$ ipython --no-banner

In [1]: import numpy as np

In [2]: import numpy.linalg as la

In [3]: np.set_printoptions(precision=3, suppress=True, linewidth=140)

In [4]: def tidy(a):
   ...:     return np.round(a, 3) + 0
   ...: 

In [5]: arr = np.loadtxt("block19.csv", delimiter=",")

In [6]: print(arr)
[[1.    0.7   0.49  0.343 0.24  0.168 0.118 0.082 0.058 0.04  0.028]
 [0.7   1.    0.7   0.49  0.343 0.24  0.168 0.118 0.082 0.058 0.04 ]
 [0.49  0.7   1.    0.7   0.49  0.343 0.24  0.168 0.118 0.082 0.058]
 [0.343 0.49  0.7   1.    0.7   0.49  0.343 0.24  0.168 0.118 0.082]
 [0.24  0.343 0.49  0.7   1.    0.7   0.49  0.343 0.24  0.168 0.118]
 [0.168 0.24  0.343 0.49  0.7   1.    0.7   0.49  0.343 0.24  0.168]
 [0.118 0.168 0.24  0.343 0.49  0.7   1.    0.7   0.49  0.343 0.24 ]
 [0.082 0.118 0.168 0.24  0.343 0.49  0.7   1.    0.7   0.49  0.343]
 [0.058 0.082 0.118 0.168 0.24  0.343 0.49  0.7   1.    0.7   0.49 ]
 [0.04  0.058 0.082 0.118 0.168 0.24  0.343 0.49  0.7   1.    0.7  ]
 [0.028 0.04  0.058 0.082 0.118 0.168 0.24  0.343 0.49  0.7   1.   ]]

In [7]: rng = np.random.default_rng(51)

In [8]: labels = rng.permutation(11)

In [9]: labels
Out[9]: array([ 1,  9,  0,  5,  3, 10,  7,  8,  2,  6,  4])

In [10]: out = arr[labels][:, labels]

In [11]: np.trace(out)
Out[11]: np.float64(11.0)

In [12]: np.diag(out)
Out[12]: array([1., 1., 1., 1., 1., 1., 1., 1., 1., 1., 1.])

In [13]: print(np.allclose(out, arr))
False

In [14]: print(tidy(np.sort(np.abs(la.eigvals(out)))))
[0.18  0.19  0.211 0.243 0.295 0.381 0.527 0.796 1.334 2.456 4.387]

In [15]: ev, vecs = la.eigh(arr)

In [16]: (ev > 1e-8).sum(), (ev < -1e-8).sum()
Out[16]: (np.int64(11), np.int64(0))

In [17]: tidy(vecs.T @ vecs)
Out[17]: 
array([[1., 0., 0., 0., 0., 0., 0., 0., 0., 0., 0.],
       [0., 1., 0., 0., 0., 0., 0., 0., 0., 0., 0.],
       [0., 0., 1., 0., 0., 0., 0., 0., 0., 0., 0.],
       [0., 0., 0., 1., 0., 0., 0., 0., 0., 0., 0.],
       [0., 0., 0., 0., 1., 0., 0., 0., 0., 0., 0.],
       [0., 0., 0., 0., 0., 1., 0., 0., 0., 0., 0.],
       [0., 0., 0., 0., 0., 0., 1., 0., 0., 0., 0.],
       [0., 0., 0., 0., 0., 0., 0., 1., 0., 0., 0.],
       [0., 0., 0., 0., 0., 0., 0., 0., 1., 0., 0.],
       [0., 0., 0., 0., 0., 0., 0., 0., 0., 1., 0.],
       [0., 0., 0., 0., 0., 0., 0., 0., 0., 0., 1.]])

In [18]: tidy(np.abs(vecs[:, -1]))
Out[18]: array([0.204, 0.257, 0.301, 0.334, 0.354, 0.361, 0.354, 0.334, 0.301, 0.257, 0.204])

In [19]: np.unique(ev.round(6) + 0, return_counts=True)[1]
Out[19]: array([1, 1, 1, 1, 1, 1, 1, 1, 1, 1, 1])

In [20]: tidy(vecs @ np.diag(ev) @ vecs.T)
Out[20]: 
array([[1.   , 0.7  , 0.49 , 0.343, 0.24 , 0.168, 0.118, 0.082, 0.058, 0.04 , 0.028],
       [0.7  , 1.   , 0.7  , 0.49 , 0.343, 0.24 , 0.168, 0.118, 0.082, 0.058, 0.04 ],
       [0.49 , 0.7  , 1.   , 0.7  , 0.49 , 0.343, 0.24 , 0.168, 0.118, 0.082, 0.058],
       [0.343, 0.49 , 0.7  , 1.   , 0.7  , 0.49 , 0.343, 0.24 , 0.168, 0.118, 0.082],
       [0.24 , 0.343, 0.49 , 0.7  , 1.   , 0.7  , 0.49 , 0.343, 0.24 , 0.168, 0.118],
       [0.168, 0.24 , 0.343, 0.49 , 0.7  , 1.   , 0.7  , 0.49 , 0.343, 0.24 , 0.168],
       [0.118, 0.168, 0.24 , 0.343, 0.49 , 0.7  , 1.   , 0.7  , 0.49 , 0.343, 0.24 ],
       [0.082, 0.118, 0.168, 0.24 , 0.343, 0.49 , 0.7  , 1.   , 0.7  , 0.49 , 0.343],
       [0.058, 0.082, 0.118, 0.168, 0.24 , 0.343, 0.49 , 0.7  , 1.   , 0.7  , 0.49 ],
       [0.04 , 0.058, 0.082, 0.118, 0.168, 0.24 , 0.343, 0.49 , 0.7  , 1.   , 0.7  ],
       [0.028, 0.04 , 0.058, 0.082, 0.118, 0.168, 0.24 , 0.343, 0.49 , 0.7  , 1.   ]])

In [21]: tidy(vecs.T @ arr @ vecs)
Out[21]: 
array([[0.18 , 0.   , 0.   , 0.   , 0.   , 0.   , 0.   , 0.   , 0.   , 0.   , 0.   ],
       [0.   , 0.19 , 0.   , 0.   , 0.   , 0.   , 0.   , 0.   , 0.   , 0.   , 0.   ],
       [0.   , 0.   , 0.211, 0.   , 0.   , 0.   , 0.   , 0.   , 0.   , 0.   , 0.   ],
       [0.   , 0.   , 0.   , 0.243, 0.   , 0.   , 0.   , 0.   , 0.   , 0.   , 0.   ],
       [0.   , 0.   , 0.   , 0.   , 0.295, 0.   , 0.   , 0.   , 0.   , 0.   , 0.   ],
       [0.   , 0.   , 0.   , 0.   , 0.   , 0.381, 0.   , 0.   , 0.   , 0.   , 0.   ],
       [0.   , 0.   , 0.   , 0.   , 0.   , 0.   , 0.527, 0.   , 0.   , 0.   , 0.   ],
       [0.   , 0.   , 0.   , 0.   , 0.   , 0.   , 0.   , 0.796, 0.   , 0.   , 0.   ],
       [0.   , 0.   , 0.   , 0.   , 0.   , 0.   , 0.   , 0.   , 1.334, 0.   , 0.   ],
       [0.   , 0.   , 0.   , 0.   , 0.   , 0.   , 0.   , 0.   , 0.   , 2.456, 0.   ],
       [0.   , 0.   , 0.   , 0.   , 0.   , 0.   , 0.   , 0.   , 0.   , 0.   , 4.387]])

In [22]: tidy(la.eigvalsh(arr @ arr))
Out[22]: array([ 0.032,  0.036,  0.045,  0.059,  0.087,  0.145,  0.277,  0.634,  1.78 ,  6.032, 19.243])

In [23]: tidy(la.svd(arr, compute_uv=False))
Out[23]: array([4.387, 2.456, 1.334, 0.796, 0.527, 0.381, 0.295, 0.243, 0.211, 0.19 , 0.18 ])

In [24]: tidy(la.eigvalsh(arr + 2 * np.eye(11)))
Out[24]: array([2.18 , 2.19 , 2.211, 2.243, 2.295, 2.381, 2.527, 2.796, 3.334, 4.456, 6.387])
